$ ipython --no-banner

In [1]: import numpy as np

In [2]: np.set_printoptions(precision=4, suppress=True, linewidth=140)

In [3]: J = np.load("w.npy")

In [4]: print(J)
[[ 2 -2 -3  0]
 [ 2 -2  3  0]
 [ 3 -1 -3  0]
 [ 0  0  0 -1]]

In [5]: u = np.array([1, 3, 2, 0])

In [6]: M2 = J + np.outer(u, np.eye(4)[3])

In [7]: print(np.linalg.matrix_rank(M2 - J))
1

In [8]: M2 = J[0, 0] * J[1:] - np.outer(J[1:, 0], J[0])

In [9]: print(M2)
[[ 0  0 12  0]
 [ 0  4  3  0]
 [ 0  0  0 -2]]

In [10]: print(np.linalg.matrix_rank(M2), np.linalg.matrix_rank(J))
3 4

In [11]: print(np.flatnonzero(~M2.round(6).any(axis=1)))
[]

In [12]: print(J @ J)
[[ -9   3  -3   0]
 [  9  -3 -21   0]
 [ -5  -1  -3   0]
 [  0   0   0   1]]

In [13]: print((np.linalg.matrix_power((J != 0) + (J.T != 0) + np.eye(4), 4) > 0).astype(int))
[[1 1 1 0]
 [1 1 1 0]
 [1 1 1 0]
 [0 0 0 1]]

In [14]: print(np.sort(np.linalg.eigvals(J).real))
[-2.3073 -1.     -0.3463 -0.3463]

In [15]: print(np.flatnonzero(np.linalg.matrix_power((J != 0) + (J.T != 0) + np.eye(4), 4)[2]))
[0 1 2]

In [16]: M2 = J / np.linalg.norm(J, axis=1, keepdims=True)

In [17]: gram = M2 @ M2.T

In [18]: print(gram)
[[ 1.     -0.0588  0.9459  0.    ]
 [-0.0588  1.     -0.0556  0.    ]
 [ 0.9459 -0.0556  1.      0.    ]
 [ 0.      0.      0.      1.    ]]

In [19]: print(gram[2])
[ 0.9459 -0.0556  1.      0.    ]

In [20]: print(np.linalg.norm(M2, axis=1))
[1. 1. 1. 1.]

In [21]: print(round(np.degrees(np.arccos(np.clip(gram[2, 0], -1, 1))), 4))
18.9318
